$ python3 -q
>>> import numpy as np
>>> import numpy.linalg as la
>>> np.set_printoptions(suppress=True, linewidth=160)
>>> A = np.array([[0.6, -1.7, 1.6, 0.5],
...     [-0.5, -0.5, -1.1, -1.9],
...     [1.2, -1.6, 0.7, 0.0],
...     [-0.3, -0.6, -0.2, -0.1]])
>>> A
array([[ 0.6, -1.7,  1.6,  0.5],
       [-0.5, -0.5, -1.1, -1.9],
       [ 1.2, -1.6,  0.7,  0. ],
       [-0.3, -0.6, -0.2, -0.1]])
>>> x0 = np.array([-3, 5, 5, 2])
>>> target = A @ x0
>>> target.round(3)
array([ -1.3, -10.3,  -8.1,  -3.3])
>>> np.round(la.solve(A, 2 * target), 3)
array([-6., 10., 10.,  4.])
>>> np.round(la.solve(A, A[:, 2]), 3) + 0
array([0., 0., 1., 0.])
>>> np.round(la.eigvals(A), 3)
array([ 2.737,  0.599, -0.676, -1.96 ])
>>> np.einsum("ij,ji->", A, A)
np.float64(12.15)
>>> np.round(la.det(2 * A), 3), round(la.det(A), 3)
(np.float64(34.744), np.float64(2.172))
>>> np.einsum("ii->", A)
np.float64(0.7)
>>> round(la.eigvals(A).sum().real, 3)
np.float64(0.7)
>>> t3 = np.stack([A, 3 * A, A[::-1]])
>>> print((t3 @ A.T).shape)
(3, 4, 4)
>>> la.matrix_rank(t3.reshape(3, -1))
np.int64(2)
>>> print(np.round(np.abs(la.eigvals(A)).max(), 3))
2.737
>>> assert A == A.T
Traceback (most recent call last):
  File "<python-input-19>", line 1, in <module>
    assert A == A.T
           ^^^^^^^^
ValueError: The truth value of an array with more than one element is ambiguous. Use a.any() or a.all()
>>> np.round(np.sort(np.abs(la.eigvals(A))), 3)
array([0.599, 0.676, 1.96 , 2.737])
>>> np.round((A - A.T) / 2, 3)
array([[ 0.  , -0.6 ,  0.2 ,  0.4 ],
       [ 0.6 ,  0.  ,  0.25, -0.65],
       [-0.2 , -0.25,  0.  ,  0.1 ],
       [-0.4 ,  0.65, -0.1 ,  0.  ]])
>>> np.allclose(A @ A.T, A.T @ A)
False
>>> np.allclose(A, A.T)
False
>>> W0 = np.load("sample1.npy")
>>> W0
array([[1, 0, 0, 0],
       [3, 3, 0, 0],
       [3, 0, 3, 0],
       [3, 3, 3, 1]])
>>> W0.ravel(order="F")
array([1, 3, 3, 3, 0, 3, 0, 3, 0, 0, 3, 3, 0, 0, 0, 1])
>>> W0.reshape(-1, 2)
array([[1, 0],
       [0, 0],
       [3, 3],
       [0, 0],
       [3, 0],
       [3, 0],
       [3, 3],
       [3, 1]])
>>> t3 = W0.reshape(4, 2, -1)
>>> np.einsum("ihd,ihd->ih", t3, t3)
array([[ 1,  0],
       [18,  0],
       [ 9,  9],
       [18, 10]])
>>> np.einsum("ihd,jhd->hij", t3, t3).shape
(2, 4, 4)
>>> print(t3.shape)
(4, 2, 2)
>>> t3[:, 0]
array([[1, 0],
       [3, 3],
       [3, 0],
       [3, 3]])
